$ python3 -q
>>> import numpy as np
>>> np.set_printoptions(precision=2, suppress=True, linewidth=120, legacy="1.25")
>>> E = np.loadtxt("run19.csv", delimiter=",")
>>> print(E)
[[0. 0. 1. 1.]
 [0. 0. 0. 0.]
 [1. 0. 0. 1.]
 [1. 0. 1. 0.]]
>>> print(np.argsort(-np.linalg.norm(E, axis=0).round(6), kind="stable")[:3])
[0 2 3]
>>> print(np.linalg.cond(E) > 100)
True
>>> ev, vecs = np.linalg.eigh(E)
>>> x = np.array([4, 8, 4, -2])
>>> print(np.linalg.eigvalsh(E[1:, 1:]))
[-1.  0.  1.]
>>> print(np.round(vecs * np.abs(ev) @ vecs.T, 2) + 0)
[[1.33 0.   0.33 0.33]
 [0.   0.   0.   0.  ]
 [0.33 0.   1.33 0.33]
 [0.33 0.   0.33 1.33]]
>>> print(x @ E @ x)
0.0
>>> print((np.sign(vecs[:, -1].round(6)) == np.sign(vecs[0, -1].round(6))).astype(int))
[1 0 1 1]
>>> print(np.round(vecs * np.maximum(ev, 0) @ vecs.T, 2) + 0)
[[0.67 0.   0.67 0.67]
 [0.   0.   0.   0.  ]
 [0.67 0.   0.67 0.67]
 [0.67 0.   0.67 0.67]]
>>> print(np.abs(E).sum(axis=1).max(), np.abs(ev).max())
2.0 2.0
>>> feats = np.loadtxt("out6.csv", delimiter=",")
>>> print(feats)
[[-0.51  0.26 -0.27]
 [ 3.13 -1.52  1.56]
 [ 2.17 -1.09  1.07]
 [ 0.36 -0.18  0.18]
 [-0.24  0.09 -0.09]
 [-2.32  1.17 -1.17]
 [-0.98  0.49 -0.47]
 [-0.4   0.2  -0.18]
 [-0.49  0.24 -0.28]
 [-1.1   0.49 -0.56]
 [-0.85  0.46 -0.49]
 [ 2.22 -1.15  1.16]]
>>> Xc = (feats - feats.mean(axis=0)) / feats.std(axis=0)
>>> print(Xc.std(axis=0))
[1. 1. 1.]
>>> print(np.argwhere(np.abs(Xc) > 2))
[]
>>> b = np.linalg.lstsq(np.delete(Xc, 1, axis=1), Xc[:, 1])[0]
>>> print(np.abs(b).argmax())
1
>>> print(round(float(1 - np.var(Xc[:, 1] - np.delete(Xc, 1, axis=1) @ b)), 2))
1.0
>>> lab = feats[:, 1] > np.median(feats[:, 1])
>>> f = feats[lab].mean(axis=0) - feats[~lab].mean(axis=0)
>>> print(f)
[-2.25  1.13 -1.16]
>>> print(np.argsort(-np.abs(f).round(6), kind="stable"))
[0 2 1]
>>> proj = feats @ np.linalg.solve(feats.T @ feats, feats.T)
>>> print(np.round(np.linalg.eigvalsh(proj), 2) + 0)
[0. 0. 0. 0. 0. 0. 0. 0. 0. 1. 1. 1.]
>>> print(proj @ feats[:, 2])
[-0.27  1.56  1.07  0.18 -0.09 -1.17 -0.47 -0.18 -0.28 -0.56 -0.49  1.16]
>>> W2 = feats[[0, 9]].astype(float)
>>> for _ in range(4):
...     lab = np.linalg.norm(feats[:, None] - W2, axis=-1).argmin(axis=1)
...     W2 = np.array([feats[lab == j].mean(axis=0) for j in range(2)])
... 
>>> print(lab)
[1 0 0 1 1 1 1 1 1 1 1 0]
>>> print(np.bincount(lab))
[3 9]
>>> print(W2)
[[ 2.51 -1.25  1.26]
 [-0.73  0.36 -0.37]]
>>> J = np.load("test17.npy")
>>> print(J)
[[ 2.68 -1.45  1.2 ]
 [-1.45  1.92  0.81]
 [ 1.2   0.81  2.41]]
>>> rng = np.random.default_rng(4060)
>>> lab = rng.permutation(3)
>>> print(lab)
[2 0 1]
>>> A2 = J[lab][:, lab]
>>> print(round(float(np.linalg.det(A2)), 2), np.round(np.linalg.det(J[lab]), 2))
0.0 0.0
>>> Uu, sv, Vh = np.linalg.svd(J)
>>> vecs = Vh[:(sv > 1e-8).sum()]
>>> x = J[2] + 5 * J[1] + rng.integers(2) * np.eye(3)[0]
>>> print(x)
[-5.05 10.39  6.45]
>>> print(np.linalg.matrix_rank(np.vstack([J, x])))
3
>>> print(np.allclose(vecs.T @ vecs @ x, x))
False
>>> proj = np.triu(np.array([[4, 1, 4], [-7, 9, 6], [-6, 9, -1]]), 1) + np.eye(3)
>>> A2 = proj @ J @ np.linalg.inv(proj)
>>> print(round(float(np.trace(A2)), 2), round(np.trace(J), 2))
7.0 7.0
>>> print(proj @ J - J @ proj)
[[ 3.34  2.47  8.42]
 [ 7.18  6.3   8.74]
 [ 0.   -1.2  -9.63]]
>>> print(A2)
[[  6.02  -2.32   1.47]
 [  5.73   1.03 -13.87]
 [  1.2   -0.39  -0.05]]
